$ python3 -q
>>> import numpy as np
>>> import numpy.linalg as la
>>> np.set_printoptions(precision=3, suppress=True, linewidth=200)
>>> tidy = lambda a: np.round(a, 3) + 0
>>> F = np.array([[0, -1, -3, -1], [1, 0, 4, -5], [3, -4, 0, 0], [1, 5, 0, 0]])
>>> hat = np.triu(np.array([[-9, -5, -2, 6], [3, 0, -4, -8], [-6, 9, -4, 7], [7, -1, -6, 2]]), 1) + np.eye(4)
>>> B = hat @ F @ la.inv(hat)
>>> B
array([[   -5.,    12.,    15.,    45.],
       [  -19.,  -119.,  -510.,  2727.],
       [   10.,    81.,   344., -1820.],
       [    1.,    10.,    42.,  -220.]])
>>> tidy(la.det(B))
np.float64(361.0)
>>> [round(float(x), 3) for x in la.svd(B, compute_uv=False)[:3]]
[3346.711, 27.503, 1.705]
>>> la.matrix_rank(B, rtol=0.1)
np.int64(1)
>>> la.cond(B) > 100
np.True_
>>> tidy(la.norm(B, 2) / la.norm(B))
np.float64(1.0)
>>> f = np.array([3, 1, -3])
>>> v = np.array([1, 3, -3])
>>> W0 = f[:, None] + v[None, :]
>>> W0
array([[ 4,  6,  0],
       [ 2,  4, -2],
       [-2,  0, -6]])
>>> la.matrix_rank(W0, rtol=0.1)
np.int64(2)
>>> la.cond(W0) > 100
np.True_
>>> [round(float(x), 3) for x in la.svd(W0, compute_uv=False)[:3]]
[8.55, 6.55, 0.0]
>>> U, s, VT = la.svd(W0)
>>> evecs = VT[:(s > 1e-8).sum()]
>>> rng = np.random.default_rng(89708)
>>> vec = W0[2] + -1 * W0[1] + rng.integers(2) * np.eye(3)[2]
>>> vec
array([-4., -4., -4.])
>>> la.matrix_rank(np.vstack([W0, vec]))
np.int64(2)
>>> tidy(la.norm(vec - evecs.T @ evecs @ vec))
np.float64(0.0)
>>> tidy(evecs.T @ evecs)
array([[ 0.357,  0.429,  0.214],
       [ 0.429,  0.714, -0.143],
       [ 0.214, -0.143,  0.929]])
>>> M = np.array([[4, 4, 4, 4], [4, 8, 8, 8], [4, 8, 12, 12], [4, 8, 12, 16]])
>>> O, R = la.qr(M)
>>> tidy(O.T @ O)
array([[1., 0., 0., 0.],
       [0., 1., 0., 0.],
       [0., 0., 1., 0.],
       [0., 0., 0., 1.]])
>>> tidy(np.trace(O @ O.T))
np.float64(4.0)
>>> abs(R[0, 0]), tidy(la.norm(M[:, 0]))
(np.float64(8.0), np.float64(8.0))
>>> tidy(np.abs(np.diag(R)))
array([8.   , 3.464, 3.266, 2.828])
>>> tidy(O @ R)
array([[ 4.,  4.,  4.,  4.],
       [ 4.,  8.,  8.,  8.],
       [ 4.,  8., 12., 12.],
       [ 4.,  8., 12., 16.]])
>>> B = M / la.norm(M, axis=1, keepdims=True)
>>> G = B @ B.T
>>> (G - 2 * np.eye(4)).round(6).argmax(axis=1)
array([1, 2, 3, 2])
>>> tidy(np.degrees(np.arccos(np.clip(G[0, 2], -1, 1))))
np.float64(20.23)
>>> (np.abs(G) > 0.9).astype(int)
array([[1, 1, 1, 1],
       [1, 1, 1, 1],
       [1, 1, 1, 1],
       [1, 1, 1, 1]])
>>> arr = np.load("mat.npy")
>>> arr
array([[5, 3, 0],
       [0, 5, 3],
       [3, 0, 5]])
>>> hat = np.triu(np.array([[3, 2, -1], [2, -3, 0], [1, 2, 3]]), 1) + np.eye(3)
>>> B = hat @ arr @ la.inv(hat)
>>> np.trace(B), np.trace(arr)
(np.float64(15.0), np.int64(15))
>>> z = rng.permutation(3)
>>> z
array([0, 2, 1])
>>> B = arr[z][:, z]
>>> B
array([[5, 0, 3],
       [3, 5, 0],
       [0, 3, 5]])
>>> np.trace(B)
np.int64(15)
>>> np.diag(B)
array([5, 5, 5])
>>> tidy(np.sort(np.abs(la.eigvals(B))))
array([4.359, 4.359, 8.   ])
>>> K, _ = la.qr(np.array([[0.0, 1.1, -1.5, -0.6],
...     [-0.7, 1.2, -0.7, -1.4],
...     [-0.9, 0.5, -2.4, 0.5],
...     [0.1, 1.2, 0.4, 1.0]]))
>>> tidy(K)
array([[ 0.   , -0.606, -0.718, -0.343],
       [ 0.612, -0.317,  0.512, -0.513],
       [ 0.786,  0.167, -0.365,  0.469],
       [-0.087, -0.71 ,  0.298,  0.632]])
>>> O, evecs = la.qr(K[:, :3])[0], la.qr(K[:, 3:])[0]
>>> s = la.svd(O.T @ evecs, compute_uv=False)
>>> (s > 0.9).sum()
np.int64(0)
>>> tidy(s)
array([0.])
>>> tidy(la.norm(O @ O.T - evecs @ evecs.T, 2))
np.float64(1.0)
>>> tidy(np.degrees(np.arccos(s.clip(0, 1))))
array([90.])
>>> B = F / la.norm(F, axis=1, keepdims=True)
>>> G = B @ B.T
>>> tidy(G[3])
array([-0.296,  0.03 , -0.667,  1.   ])
>>> tidy(G)
array([[ 1.   , -0.326,  0.241, -0.296],
       [-0.326,  1.   ,  0.093,  0.03 ],
       [ 0.241,  0.093,  1.   , -0.667],
       [-0.296,  0.03 , -0.667,  1.   ]])
>>> (G - 2 * np.eye(4)).round(6).argmax(axis=1)
array([2, 2, 0, 1])
>>> tidy(la.norm(B, axis=1))
array([1., 1., 1., 1.])
>>> tidy(np.degrees(np.arccos(np.clip(G[3, 0], -1, 1))))
np.float64(107.197)
>>> np.argwhere(np.triu(np.abs(G) > 0.95, 1))
array([], shape=(0, 2), dtype=int64)
>>> tidy(K.reshape(-1, 2))
array([[ 0.   , -0.606],
       [-0.718, -0.343],
       [ 0.612, -0.317],
       [ 0.512, -0.513],
       [ 0.786,  0.167],
       [-0.365,  0.469],
       [-0.087, -0.71 ],
       [ 0.298,  0.632]])
>>> tidy(K.ravel(order="F"))
array([ 0.   ,  0.612,  0.786, -0.087, -0.606, -0.317,  0.167, -0.71 , -0.718,  0.512, -0.365,  0.298, -0.343, -0.513,  0.469,  0.632])
>>> T = K.reshape(4, 2, -1)
>>> tidy(T.transpose(1, 0, 2))
array([[[ 0.   , -0.606],
        [ 0.612, -0.317],
        [ 0.786,  0.167],
        [-0.087, -0.71 ]],

       [[-0.718, -0.343],
        [ 0.512, -0.513],
        [-0.365,  0.469],
        [ 0.298,  0.632]]])
>>> T.shape
(4, 2, 2)
>>> tidy(T.sum(axis=1))
array([[-0.718, -0.949],
       [ 1.124, -0.83 ],
       [ 0.421,  0.637],
       [ 0.211, -0.079]])
>>> tidy(np.swapaxes(T, 1, 2)[0])
array([[ 0.   , -0.718],
       [-0.606, -0.343]])
>>> f = np.array([0, 5, 1])
>>> tidy(np.cross(K[3, :3], K[2, :3]))
array([0.21 , 0.202, 0.544])
>>> tidy(np.convolve(K[3], f))
array([ 0.   , -0.437, -3.639,  0.779,  3.457,  0.632])
>>> tidy(np.polyval(f, K[3]))
array([ 0.563, -2.551,  2.489,  4.159])
>>> tidy(np.array([np.convolve(row, f, "same") for row in K]))
array([[ 0.   , -3.03 , -4.195, -2.432],
       [ 3.058, -0.972,  2.245, -2.053],
       [ 3.932,  1.623, -1.66 ,  1.981],
       [-0.437, -3.639,  0.779,  3.457]])
>>> th = np.radians(36)
>>> R = np.eye(4)
>>> R[1, 1] = R[3, 3] = np.cos(th)
>>> R[1, 3], R[3, 1] = -np.sin(th), np.sin(th)
>>> tidy(R)
array([[ 1.   ,  0.   ,  0.   ,  0.   ],
       [ 0.   ,  0.809,  0.   , -0.588],
       [ 0.   ,  0.   ,  1.   ,  0.   ],
       [ 0.   ,  0.588,  0.   ,  0.809]])
>>> B = K @ R.T
>>> tidy(la.svd(K, compute_uv=False)), tidy(la.svd(B, compute_uv=False))
(array([1., 1., 1., 1.]), array([1., 1., 1., 1.]))
>>> tidy(B)
array([[ 0.   , -0.289, -0.718, -0.634],
       [ 0.612,  0.045,  0.512, -0.601],
       [ 0.786, -0.14 , -0.365,  0.478],
       [-0.087, -0.946,  0.298,  0.094]])
>>> tidy(la.det(R)), tidy(np.trace(R))
(np.float64(1.0), np.float64(3.618))
